% ipython --no-banner

In [1]: import numpy as np

In [2]: np.set_printoptions(precision=2, suppress=True, linewidth=140, sign=" ")

In [3]: def rnd(a):
   ...:     return np.round(a, 2) + 0
   ...: 

In [4]: K = np.load("arr.npy")

In [5]: K
Out[5]: 
array([[ 0.  , -2.4 , -1.  ],
       [-0.7 , -0.5 , -1.7 ],
       [-0.16, -1.14, -1.66],
       [-0.2 , -0.5 , -1.  ]])

In [6]: vec = np.array([2, -2, 1])

In [7]: K @ np.ones(3)
Out[7]: array([-3.4 , -2.9 , -2.96, -1.7 ])

In [8]: rnd((K * vec).sum(axis=1))
Out[8]: array([ 3.8, -2.1,  0.3, -0.4])

In [9]: vec @ K
---------------------------------------------------------------------------
ValueError                                Traceback (most recent call last)
Cell In[9], line 1
----> 1 vec @ K

ValueError: matmul: Input operand 1 has a mismatch in its core dimension 0, with gufunc signature (n?,k),(k,m?)->(n?,m?) (size 4 is different from 3)

In [10]: (K @ vec).argmax()
Out[10]: np.int64(0)

In [11]: rnd(np.einsum("ij,j->i", K, vec))
Out[11]: array([ 3.8, -2.1,  0.3, -0.4])

In [12]: np.sign((K @ vec).round(6))
Out[12]: array([ 1., -1.,  1., -1.])

In [13]: O, r_ = np.linalg.qr(K)

In [14]: O.shape, r_.shape
Out[14]: ((4, 3), (3, 3))

In [15]: np.trace(O @ O.T)
Out[15]: np.float64(3.0)

In [16]: rnd(np.abs(np.diag(r_)))
Out[16]: array([ 0.75,  2.62,  0.8 ])

In [17]: rnd(abs(r_[0, 0])), rnd(np.linalg.norm(K[:, 0]))
Out[17]: (np.float64(0.75), np.float64(0.75))

In [18]: A2 = np.c_[K[:, :1] @ np.array([[-2]]), np.array([-1, -3, 3, -2])]

In [19]: A2
Out[19]: 
array([[ 0.  , -1.  ],
       [ 1.4 , -3.  ],
       [ 0.32,  3.  ],
       [ 0.4 , -2.  ]])

In [20]: rnd(np.linalg.norm(A2 - K @ np.linalg.lstsq(K, A2)[0], axis=0))
Out[20]: array([ 0.  ,  2.51])

In [21]: np.linalg.matrix_rank(np.c_[K, A2])
Out[21]: np.int64(4)

In [22]: rnd(np.linalg.lstsq(K, A2[:, 0])[0])
Out[22]: array([-2.,  0.,  0.])

In [23]: np.linalg.matrix_rank(A2)
Out[23]: np.int64(2)

In [24]: np.count_nonzero(K)
Out[24]: np.int64(11)

In [25]: rnd(K - K[0])
Out[25]: 
array([[ 0.  ,  0.  ,  0.  ],
       [-0.7 ,  1.9 , -0.7 ],
       [-0.16,  1.26, -0.66],
       [-0.2 ,  1.9 ,  0.  ]])

In [26]: K.sum(axis=1)
Out[26]: array([-3.4 , -2.9 , -2.96, -1.7 ])

In [27]: np.zeros(4, 3)
---------------------------------------------------------------------------
TypeError                                 Traceback (most recent call last)
Cell In[27], line 1
----> 1 np.zeros(4, 3)

TypeError: Cannot interpret '3' as a data type

In [28]: rnd(K.mean(axis=0))
Out[28]: array([-0.26, -1.14, -1.34])

In [29]: K.sum(axis=0)
Out[29]: array([-1.06, -4.54, -5.36])

In [30]: vec = np.array([3, 3, 3])

In [31]: target = K @ vec

In [32]: rnd(np.linalg.solve(K.T @ K, K.T @ target))
Out[32]: array([ 3.,  3.,  3.])

In [33]: rnd(np.linalg.pinv(K) @ K)
Out[33]: 
array([[ 1.,  0.,  0.],
       [ 0.,  1.,  0.],
       [ 0.,  0.,  1.]])

In [34]: rng = np.random.default_rng(652)

In [35]: target = target + 0.05 * rng.normal(size=4)

In [36]: rnd(target)
Out[36]: array([-10.24,  -8.67,  -8.91,  -5.17])

In [37]: c, *_ = np.linalg.lstsq(K, target)

In [38]: rnd(c)
Out[38]: array([ 2.86,  3.  ,  3.05])

In [39]: c.round()
Out[39]: array([ 3.,  3.,  3.])

In [40]: E = np.load("x.npy")

In [41]: E
Out[41]: 
array([[  2.98,   4.6 ,  -5.89],
       [  7.92,  -4.71,   8.06],
       [  2.35,   2.43,  -2.64],
       [  2.14,   5.23,  -6.84],
       [  6.86,   1.83,  -1.75],
       [ -1.74,   7.  ,  -9.5 ],
       [  2.62,   5.17,  -6.75],
       [  0.02,   6.34,  -8.51],
       [ -0.88,   5.81,  -7.71],
       [  0.4 ,   6.52,  -8.78],
       [  1.86,   5.67,  -7.5 ],
       [  4.14,   1.77,  -1.65],
       [  0.4 ,   8.15, -11.23],
       [  3.58,   7.83, -10.74],
       [  1.74,   5.48,  -7.23],
       [  0.62,   7.13,  -9.7 ],
       [  3.42,   4.18,  -5.26]])

In [42]: vec = np.array([1, 3, 0])

In [43]: h = np.maximum(K @ vec, 0)

In [44]: h
Out[44]: array([ 0.,  0.,  0.,  0.])

In [45]: np.flatnonzero(h > 1e-9)
Out[45]: array([], dtype=int64)

In [46]: rnd(np.tanh(K @ vec))
Out[46]: array([-1.  , -0.98, -1.  , -0.94])

In [47]: np.linalg.cond(E) > 100
Out[47]: np.False_

In [48]: round(np.log10(np.linalg.cond(E)))
Out[48]: 2

In [49]: [round(float(x), 2) for x in np.linalg.svd(E, compute_uv=False)[:3]]
Out[49]: [38.96, 13.39, 0.59]

In [50]: left, sigma, VT = np.linalg.svd(E)

In [51]: np.argmax(sigma[:-1] / (sigma[1:] + 1e-6)) + 1
Out[51]: np.int64(2)

In [52]: rnd(sigma)
Out[52]: array([ 38.96,  13.39,   0.59])

In [53]: A2 = left[:, :2] @ np.diag(sigma[:2]) @ VT[:2]

In [54]: np.linalg.matrix_rank(E, rtol=0.05)
Out[54]: np.int64(2)

In [55]: np.linalg.matrix_rank(A2)
Out[55]: np.int64(2)

In [56]: rnd(np.linalg.norm(E - A2, 2)), rnd(sigma[2])
Out[56]: (np.float64(0.59), np.float64(0.59))
